% python3 -q
>>> import numpy as np
>>> from numpy import linalg as LA
>>> np.set_printoptions(suppress=True, linewidth=140)
>>> tidy = lambda a: np.round(a, 2) + 0
>>> other = np.array([[3, 1, 2, 3]])
>>> F = other.T @ other
>>> F
array([[9, 3, 6, 9],
       [3, 1, 2, 3],
       [6, 2, 4, 6],
       [9, 3, 6, 9]])
>>> evals, evecs = LA.eigh(F)
>>> print(tidy(evals))
[ 0.  0.  0. 23.]
>>> tidy(evecs.T @ F @ evecs)
array([[ 0.,  0.,  0.,  0.],
       [ 0.,  0.,  0.,  0.],
       [ 0.,  0.,  0.,  0.],
       [ 0.,  0.,  0., 23.]])
>>> tidy(evecs @ np.diag(evals) @ evecs.T)
array([[9., 3., 6., 9.],
       [3., 1., 2., 3.],
       [6., 2., 4., 6.],
       [9., 3., 6., 9.]])
>>> (evals > 1e-8).sum(), (evals < -1e-8).sum()
(np.int64(1), np.int64(0))
>>> tidy(LA.svd(F, compute_uv=False))
array([23.,  0.,  0.,  0.])
>>> tidy(evecs.T @ evecs)
array([[1., 0., 0., 0.],
       [0., 1., 0., 0.],
       [0., 0., 1., 0.],
       [0., 0., 0., 1.]])
>>> print(tidy(LA.eigvalsh(F + -3 * np.eye(4))))
[-3. -3. -3. 20.]
>>> tidy(evals.sum()), np.trace(F)
(np.float64(23.0), np.int64(23))
>>> np.abs(evecs[:, -1]).round(6).argmax()
np.int64(0)
>>> M = np.load("mat.npy")
>>> M
array([[ 2.53,  4.25, -0.02],
       [ 3.91,  6.47, -0.06],
       [-4.7 , -7.77,  0.06],
       [-0.28, -0.42,  0.04],
       [ 4.9 ,  8.25, -0.06],
       [ 0.86,  1.26, -0.04],
       [-2.68, -4.38, -0.02],
       [ 0.23,  0.52, -0.01],
       [-0.13,  0.07,  0.05],
       [ 1.14,  1.96, -0.02],
       [ 1.72,  2.77, -0.03],
       [-1.15, -1.89,  0.02],
       [-0.31, -0.36,  0.11],
       [-0.39, -0.62,  0.05],
       [-1.8 , -3.03, -0.09],
       [-1.35, -2.26,  0.01],
       [ 4.18,  7.03, -0.04],
       [ 3.23,  5.36,  0.09],
       [ 5.76,  9.82, -0.05],
       [ 0.69,  1.07, -0.03],
       [-0.57, -1.12,  0.08],
       [-0.36, -0.56, -0.06],
       [-3.08, -5.28, -0.04],
       [ 2.24,  3.74, -0.06],
       [-1.67, -2.51, -0.02]])
>>> cen = M - M.mean(axis=0)
>>> evecs = LA.svd(cen)[2][:1]
>>> other = cen - cen @ evecs.T @ evecs
>>> tidy((cen @ evecs.T).std(axis=0))
array([4.92])
>>> tidy(LA.norm(other) / LA.norm(cen))
np.float64(0.02)
>>> tidy(np.diag(evecs.T @ evecs))
array([0.26, 0.74, 0.  ])
>>> C2 = np.cov(M, rowvar=False)
>>> tidy(np.polyfit(M[:, 2], M[:, 1], 1))
array([-23.09,   0.77])
>>> tidy(np.corrcoef(M.T))
array([[ 1.  ,  1.  , -0.29],
       [ 1.  ,  1.  , -0.29],
       [-0.29, -0.29,  1.  ]])
>>> C2.shape
(3, 3)
>>> print(np.argwhere(np.triu(np.abs(np.corrcoef(M.T)) > 0.8, 1)))
[[0 1]]
>>> tidy(np.corrcoef(M[:, 2], M[:, 1])[0, 1])
np.float64(-0.29)
>>> np.median(M, axis=0)
array([-0.13,  0.07, -0.02])
>>> tidy(M.std(axis=0))
array([2.52, 4.22, 0.05])
>>> tidy(C2)
array([[ 6.64, 11.09, -0.04],
       [11.09, 18.54, -0.07],
       [-0.04, -0.07,  0.  ]])
>>> tidy(LA.norm(M, 2) / LA.norm(M))
np.float64(1.0)
>>> print(round(np.log10(LA.cond(M))))
2
>>> [round(float(x), 2) for x in LA.svd(M, compute_uv=False)[:3]]
[25.12, 0.32, 0.25]
>>> print(LA.matrix_rank(M, rtol=0.1))
1
>>> x0 = np.array([0, -9, 1])
>>> target = M @ x0
>>> tidy(LA.pinv(M) @ M)
array([[1., 0., 0.],
       [0., 1., 0.],
       [0., 0., 1.]])
>>> tidy(LA.solve(M.T @ M, M.T @ target))
array([ 0., -9.,  1.])
>>> rng = np.random.default_rng(56)
>>> target = target + 0.1 * rng.normal(size=25)
>>> print(tidy(target))
[-38.35 -58.26  70.17   3.91 -74.27 -11.23  39.47  -4.48  -0.71 -17.65 -24.91  16.96   3.35   5.52  27.05  20.47 -63.55 -48.31 -88.47
  -9.76  10.26   5.04  47.51 -33.57  22.69]
>>> c, *_ = LA.lstsq(M, target)
>>> c.round()
array([-0., -9.,  1.])
>>> [round(float(LA.norm(LA.solve(M.T @ M + lam * np.eye(3), M.T @ target))), 2) for lam in (0, 1, 10, 100)]
[9.02, 7.73, 7.62, 6.68]
>>> tidy(LA.norm(target - M @ c))
np.float64(0.54)
